% ipython --no-banner

In [1]: import numpy as np

In [2]: import numpy.linalg as la

In [3]: np.set_printoptions(precision=3, suppress=True, linewidth=160, sign=" ")

In [4]: tidy = lambda a: np.round(a, 3) + 0

In [5]: F = np.load("run13.npy")

In [6]: F
Out[6]: 
array([[ 0,  0,  0,  0],
       [ 0,  0,  0,  0],
       [ 1, -4,  1, -6],
       [ 0,  6,  0, 14],
       [ 0,  0,  0,  0],
       [ 9, -4,  7,  1],
       [ 8,  0,  6,  7],
       [ 8,  0,  6,  7],
       [ 1, -3,  4,  7],
       [ 0,  0,  0,  0],
       [ 9, -3, 10, 14],
       [ 0,  0,  0,  0]])

In [7]: cent = F[[3, 5]].astype(float)

In [8]: for _ in range(3):
   ...:     idx = la.norm(F[:, None] - cent, axis=-1).argmin(axis=1)
   ...:     cent = np.array([F[idx == j].mean(axis=0) for j in range(2)])
   ...: 

In [9]: idx
Out[9]: array([ 1,  1,  1,  0,  1,  1,  1,  1,  1,  1,  1,  1])

In [10]: np.abs(cent[1] - cent[0]).argmax()
Out[10]: np.int64(3)

In [11]: tidy(cent[1] - cent[0])
Out[11]: array([  3.273,  -7.273,   3.091, -11.273])

In [12]: O, vecs = la.qr(F[:, :1])[0], la.qr(F[:, 1:])[0]

In [13]: sv = la.svd(O.T @ vecs, compute_uv=False)

In [14]: tidy(la.norm(O @ O.T - vecs @ vecs.T, 2))
Out[14]: np.float64(1.0)

In [15]: u = np.array([2, 5])

In [16]: np.cross(F[6, :3], F[3, :3])
Out[16]: array([-36,   0,  48])

In [17]: np.polyval(u, F[6])
Out[17]: array([ 21,   5,  17,  19])

In [18]: E = np.load("test2.npy")

In [19]: E
Out[19]: 
array([[ 0.66 ,  1.282, -0.441, -0.936, -0.824],
       [ 1.282, -2.491, -0.236, -0.223,  0.045],
       [-0.441, -0.236,  0.   ,  0.984, -1.146],
       [-0.936, -0.223,  0.984, -0.466,  0.209],
       [-0.824,  0.045, -1.146,  0.209, -0.703]])

In [20]: M2 = np.array([[-4, -1], [-3, -4], [3, 3], [0, -3], [-1, -4]])

In [21]: tidy(np.einsum("ik,kj->ji", E, M2))
Out[21]: 
array([[-6.985,  1.592,  3.618,  7.156,  0.426],
       [-1.007,  8.463,  3.017,  5.342, -0.609]])

In [22]: print(np.vstack([E, M2.T]).shape)
(7, 5)

In [23]: M2 @ E
ValueError: matmul: Input operand 1 has a mismatch in its core dimension 0, with gufunc signature (n?,k),(k,m?)->(n?,m?) (size 5 is different from 2)


In [24]: m1 = np.load("a.npy")

In [25]: tidy(m1)
Out[25]: 
array([[ 0.1  ,  0.1  ,  0.3  ,  0.   ,  0.1  ,  0.1  ,  0.3  ],
       [ 0.2  ,  0.267,  0.2  ,  0.067,  0.133,  0.133,  0.   ],
       [ 0.188,  0.   ,  0.25 ,  0.188,  0.188,  0.125,  0.062],
       [ 0.   ,  0.   ,  0.167,  0.333,  0.167,  0.333,  0.   ],
       [ 0.133,  0.067,  0.133,  0.133,  0.2  ,  0.2  ,  0.133],
       [ 0.273,  0.   ,  0.091,  0.091,  0.182,  0.182,  0.182],
       [ 0.143,  0.143,  0.214,  0.   ,  0.143,  0.071,  0.286]])

In [26]: tidy(la.eigvalsh(E).min())
Out[26]: np.float64(-3.0)

In [27]: np.all(la.eigvalsh(E) > 0)
Out[27]: np.False_

In [28]: tidy(m1.sum(axis=1))
Out[28]: array([ 1.,  1.,  1.,  1.,  1.,  1.,  1.])

In [29]: print(tidy(la.matrix_power(m1, 100)))
[[ 0.151  0.065  0.195  0.116  0.163  0.159  0.151]
 [ 0.151  0.065  0.195  0.116  0.163  0.159  0.151]
 [ 0.151  0.065  0.195  0.116  0.163  0.159  0.151]
 [ 0.151  0.065  0.195  0.116  0.163  0.159  0.151]
 [ 0.151  0.065  0.195  0.116  0.163  0.159  0.151]
 [ 0.151  0.065  0.195  0.116  0.163  0.159  0.151]
 [ 0.151  0.065  0.195  0.116  0.163  0.159  0.151]]

In [30]: tidy(m1 @ np.ones(7))
Out[30]: array([ 1.,  1.,  1.,  1.,  1.,  1.,  1.])

In [31]: p = np.eye(7)[1]

In [32]: for _ in range(3):
    ...:     p = p @ m1
    ...:     print(p.round(3))
    ...: 
[ 0.2    0.267  0.2    0.067  0.133  0.133  0.   ]
[ 0.165  0.1    0.204  0.107  0.155  0.154  0.115]
[ 0.154  0.07   0.198  0.115  0.161  0.158  0.144]

In [33]: blk = np.stack([m1, -2 * m1, m1[::-1]])

In [34]: tidy(la.det(blk))
Out[34]: array([ 0.   ,  0.001,  0.   ])

In [35]: print(tidy(np.einsum("bij,cij->bc", blk, blk)))
[[ 1.416 -2.832  1.241]
 [-2.832  5.664 -2.481]
 [ 1.241 -2.481  1.416]]

In [36]: blk.shape
Out[36]: (3, 7, 7)

In [37]: la.matrix_rank(blk)
Out[37]: array([ 7,  7,  7])

In [38]: print(tidy(blk.sum(axis=0)))
[[ 0.043  0.043 -0.086  0.     0.043 -0.029 -0.014]
 [ 0.073 -0.267 -0.109  0.024  0.048  0.048  0.182]
 [-0.054  0.067 -0.117 -0.054  0.013  0.075  0.071]
 [ 0.     0.     0.     0.     0.     0.     0.   ]
 [ 0.054 -0.067  0.117  0.054 -0.013 -0.075 -0.071]
 [-0.073  0.267  0.109 -0.024 -0.048 -0.048 -0.182]
 [-0.043 -0.043  0.086  0.    -0.043  0.029  0.014]]

In [39]: la.matrix_rank(blk.reshape(3, -1))
Out[39]: np.int64(2)

In [40]: tidy(la.norm(blk, axis=(1, 2)))
Out[40]: array([ 1.19,  2.38,  1.19])

In [41]: u = np.array([-2, -2, 2, 1, -1, 0, -1])

In [42]: M2 = m1 + np.outer(u, np.eye(7)[6])

In [43]: la.matrix_rank(la.inv(M2) - la.inv(m1), tol=1e-8)
Out[43]: np.int64(1)

In [44]: tidy(la.det(M2) / la.det(m1)), tidy(1 + la.solve(m1, u)[6])
Out[44]: (np.float64(11.0), np.float64(11.0))

In [45]: print(tidy(M2))
[[ 0.1    0.1    0.3    0.     0.1    0.1   -1.7  ]
 [ 0.2    0.267  0.2    0.067  0.133  0.133 -2.   ]
 [ 0.188  0.     0.25   0.188  0.188  0.125  2.062]
 [ 0.     0.     0.167  0.333  0.167  0.333  1.   ]
 [ 0.133  0.067  0.133  0.133  0.2    0.2   -0.867]
 [ 0.273  0.     0.091  0.091  0.182  0.182  0.182]
 [ 0.143  0.143  0.214  0.     0.143  0.071 -0.714]]

In [46]: K = np.load("m.npy")

In [47]: K
Out[47]: 
array([[-3.,  1.,  0.,  0.],
       [ 0., -3.,  1.,  0.],
       [ 0.,  0., -3.,  1.],
       [ 0.,  0.,  0., -3.]])

In [48]: tidy(la.norm(K))
Out[48]: np.float64(6.245)

In [49]: print(K.sum(axis=1))
[-2. -2. -2. -3.]

In [50]: la.matrix_rank(K)
Out[50]: np.int64(4)

In [51]: np.diff(K, axis=0)
Out[51]: 
array([[ 3., -4.,  1.,  0.],
       [ 0.,  3., -4.,  1.],
       [ 0.,  0.,  3., -4.]])

In [52]: print(np.unravel_index(np.abs(K).argmax(), K.shape))
(np.int64(0), np.int64(0))

In [53]: K - K[0]
Out[53]: 
array([[ 0.,  0.,  0.,  0.],
       [ 3., -4.,  1.,  0.],
       [ 3., -1., -3.,  1.],
       [ 3., -1.,  0., -3.]])

In [54]: print(tidy(la.eigvals(K).sum().real))
-12.0

In [55]: tidy(la.eigvals(K))
Out[55]: array([-3., -3., -3., -3.])

In [56]: np.einsum("ij,ji->", K, K)
Out[56]: np.float64(36.0)

In [57]: np.kron(np.eye(2, dtype=int), K)
Out[57]: 
array([[-3.,  1.,  0.,  0., -0.,  0.,  0.,  0.],
       [ 0., -3.,  1.,  0.,  0., -0.,  0.,  0.],
       [ 0.,  0., -3.,  1.,  0.,  0., -0.,  0.],
       [ 0.,  0.,  0., -3.,  0.,  0.,  0., -0.],
       [-0.,  0.,  0.,  0., -3.,  1.,  0.,  0.],
       [ 0., -0.,  0.,  0.,  0., -3.,  1.,  0.],
       [ 0.,  0., -0.,  0.,  0.,  0., -3.,  1.],
       [ 0.,  0.,  0., -0.,  0.,  0.,  0., -3.]])

In [58]: np.poly(K)
Out[58]: array([   1.,   12.,   54.,  108.,   81.])

In [59]: tidy(la.det(K.T))
Out[59]: np.float64(81.0)

In [60]: np.einsum("ii->", K)
Out[60]: np.float64(-12.0)

In [61]: [int(la.matrix_rank(la.matrix_power(K, p))) for p in range(1, 5)]
Out[61]: [4, 4, 4, 4]

In [62]: np.prod(np.diag(K)), tidy(la.det(K))
Out[62]: (np.float64(81.0), np.float64(81.0))

In [63]: X = np.array([[0, 2, -6], [1, 3, -9], [2, 2, -6], [0, 0, 0], [0, 2, -6]])

In [64]: Uu, sv, VT = la.svd(X)

In [65]: np.argmax(sv[:-1] / (sv[1:] + 1e-6)) + 1
Out[65]: np.int64(2)

In [66]: tidy(sv)
Out[66]: array([ 14.573,   1.624,   0.   ])

In [67]: M2 = Uu[:, :2] @ np.diag(sv[:2]) @ VT[:2]

In [68]: la.matrix_rank(X, rtol=0.05)
Out[68]: np.int64(2)

In [69]: tidy(np.abs(X - M2).max())
Out[69]: np.float64(0.0)

In [70]: tidy(la.norm(X, 2) / la.norm(X))
Out[70]: np.float64(0.994)

In [71]: la.matrix_rank(X, rtol=0.1)
Out[71]: np.int64(2)

In [72]: la.cond(X) > 100
Out[72]: np.True_

In [73]: [round(float(x), 3) for x in la.svd(X, compute_uv=False)[:3]]
Out[73]: [14.573, 1.624, 0.0]

In [74]: print(np.argsort(-la.norm(X, axis=0).round(6), kind="stable")[:3])
[ 2  1  0]

In [75]: Uu, sv, VT = la.svd(X)

In [76]: vecs = VT[:(sv > 1e-8).sum()]

In [77]: rng = np.random.default_rng(677)

In [78]: x = X[3] + -3 * X[4] + rng.integers(2) * np.eye(3)[0]

In [79]: x
Out[79]: array([ 0., -6., 18.])

In [80]: la.matrix_rank(np.vstack([X, x]))
Out[80]: np.int64(2)

In [81]: np.allclose(vecs.T @ vecs @ x, x)
Out[81]: True

In [82]: tidy(np.diag(vecs.T @ vecs))
Out[82]: array([ 1. ,  0.1,  0.9])

In [83]: tidy(la.norm(x - vecs.T @ vecs @ x))
Out[83]: np.float64(0.0)

In [84]: r = la.matrix_rank(X)

In [85]: print(r)
2

In [86]: ns = la.svd(X)[2][r:].T

In [87]: la.matrix_rank(X.T @ X), la.matrix_rank(X @ X.T)
Out[87]: (np.int64(2), np.int64(2))

In [88]: [int(la.matrix_rank(X[:, :j + 1])) for j in range(3)]
Out[88]: [1, 2, 2]

In [89]: np.allclose(X @ ns, 0)
Out[89]: True

In [90]: [int(la.matrix_rank(X[:i])) for i in range(1, len(X) + 1)]
Out[90]: [1, 2, 2, 2, 2]

In [91]: [int(la.matrix_rank(np.delete(X, i, axis=0))) for i in range(5)]
Out[91]: [2, 2, 2, 2, 2]

In [92]: t = np.radians(60)

In [93]: Rm = np.eye(4)

In [94]: Rm[3, 3] = Rm[2, 2] = np.cos(t)

In [95]: Rm[3, 2], Rm[2, 3] = -np.sin(t), np.sin(t)

In [96]: tidy(Rm)
Out[96]: 
array([[ 1.   ,  0.   ,  0.   ,  0.   ],
       [ 0.   ,  1.   ,  0.   ,  0.   ],
       [ 0.   ,  0.   ,  0.5  ,  0.866],
       [ 0.   ,  0.   , -0.866,  0.5  ]])

In [97]: M2 = K @ Rm.T

In [98]: tidy(np.abs(M2 - K).max(axis=0))
Out[98]: array([ 0.   ,  0.   ,  2.598,  2.098])

In [99]: print(np.allclose(K @ K.T, M2 @ M2.T))
True

In [100]: W0 = np.load("arr.npy")

In [101]: W0
Out[101]: 
array([[ 1.6  , -0.4  , -1.   , -1.1  ],
       [-0.4  , -0.6  , -0.5  ,  1.5  ],
       [-0.403, -0.609, -0.51 ,  1.506],
       [-1.5  ,  2.5  , -1.3  , -0.1  ],
       [-0.4  , -1.3  ,  0.5  ,  0.1  ]])

In [102]: O, vecs = la.qr(W0[:, :3])[0], la.qr(W0[:, 3:])[0]

In [103]: sv = la.svd(O.T @ vecs, compute_uv=False)

In [104]: tidy(sv)
Out[104]: array([ 0.851])

In [105]: M2 = np.array([[1, -1, -2], [1, 2, 1], [-2, 1, -1], [-2, -1, 1]])

In [106]: M2 @ W0
ValueError: matmul: Input operand 1 has a mismatch in its core dimension 0, with gufunc signature (n?,k),(k,m?)->(n?,m?) (size 5 is different from 3)


In [107]: tidy(np.einsum("ij,ij->i", W0, W0))
Out[107]: array([  4.93 ,   3.02 ,   3.061,  10.2  ,   2.11 ])

In [108]: print(la.matrix_rank(W0 @ M2))
3

In [109]: np.vstack([W0, M2.T]).shape
Out[109]: (8, 4)

In [110]: M2 = np.array([[2, 3, 1, -1, -1, -3],
     ...:     [0, -2, 1, -2, 0, 3],
     ...:     [-1, -2, 0, 2, -2, 3],
     ...:     [-2, -2, 0, 3, 0, -3],
     ...:     [3, -2, 1, 3, -1, -3],
     ...:     [-2, 0, -2, -3, -1, 1]])

In [111]: M2[-1] = M2[0]

In [112]: data = M2 + 0.05 * np.eye(6)

In [113]: print(data)
[[ 2.05  3.    1.   -1.   -1.   -3.  ]
 [ 0.   -1.95  1.   -2.    0.    3.  ]
 [-1.   -2.    0.05  2.   -2.    3.  ]
 [-2.   -2.    0.    3.05  0.   -3.  ]
 [ 3.   -2.    1.    3.   -0.95 -3.  ]
 [ 2.    3.    1.   -1.   -1.   -2.95]]

In [114]: idx = rng.permutation(6)

In [115]: idx
Out[115]: array([ 3,  1,  0,  4,  2,  5])

In [116]: M2 = data[idx][:, idx]

In [117]: np.allclose(M2, data)
Out[117]: False

In [118]: print(M2)
[[ 3.05 -2.   -2.    0.    0.   -3.  ]
 [-2.   -1.95  0.    0.    1.    3.  ]
 [-1.    3.    2.05 -1.    1.   -3.  ]
 [ 3.   -2.    3.   -0.95  1.   -3.  ]
 [ 2.   -2.   -1.   -2.    0.05  3.  ]
 [-1.    3.    2.   -1.    1.   -2.95]]

In [119]: tidy(np.sort(np.abs(la.eigvals(M2))))
Out[119]: array([ 0.05 ,  1.812,  1.812,  3.258,  3.258,  5.773])

In [120]: tidy(np.trace(M2))
Out[120]: np.float64(-0.7)

In [121]: feats = np.load("layer13.npy")

In [122]: print(tidy(feats))
[[ 0.756 -0.235  0.229 -0.258 -0.101]
 [-0.235  0.489 -0.011 -0.342  0.278]
 [ 0.229 -0.011  0.078 -0.139  0.005]
 [-0.258 -0.342 -0.139  0.517 -0.216]
 [-0.101  0.278  0.005 -0.216  0.16 ]]

In [123]: tidy(la.norm(feats[0] - feats[2]))
Out[123]: np.float64(0.613)

In [124]: tidy(la.norm(feats, axis=0))
Out[124]: array([ 0.869,  0.7  ,  0.28 ,  0.719,  0.399])

In [125]: print(tidy(la.norm(feats[0], 1)), tidy(la.norm(feats[0], np.inf)))
1.579 0.756

In [126]: print(tidy(feats[0] @ feats[2]))
0.229

In [127]: tidy(la.norm(feats, 2))
Out[127]: np.float64(1.0)

In [128]: M2 = feats + rng.integers(-2, 3, (5, 2)) @ rng.integers(-2, 3, (2, 5))

In [129]: tidy(M2)
Out[129]: 
array([[ 0.756, -2.235,  1.229, -0.258, -2.101],
       [-0.235,  4.489, -2.011, -0.342,  4.278],
       [ 2.229, -3.011, -0.922, -2.139, -2.995],
       [ 1.742, -5.342, -0.139, -1.483, -5.216],
       [ 3.899,  0.278, -4.995, -4.216,  0.16 ]])

In [130]: np.abs(M2 - feats).sum(axis=1)
Out[130]: array([  5.,  10.,  11.,  14.,  13.])

In [131]: M2 - feats
Out[131]: 
array([[ 0., -2.,  1.,  0., -2.],
       [ 0.,  4., -2.,  0.,  4.],
       [ 2., -3., -1., -2., -3.],
       [ 2., -5.,  0., -2., -5.],
       [ 4.,  0., -5., -4.,  0.]])

In [132]: la.matrix_rank(M2 - feats, tol=1e-8)
Out[132]: np.int64(2)

In [133]: Uu, sv, VT = la.svd(M2)

In [134]: vecs = VT[:(sv > 1e-8).sum()]

In [135]: x = M2[1] + 3 * M2[4] + rng.integers(2) * np.eye(5)[2]

In [136]: tidy(x)
Out[136]: array([ 11.461,   5.324, -16.997, -12.989,   4.757])

In [137]: np.allclose(vecs.T @ vecs @ x, x)
Out[137]: True

In [138]: tidy(np.diag(vecs.T @ vecs))
Out[138]: array([ 0.956,  0.565,  0.999,  0.937,  0.543])
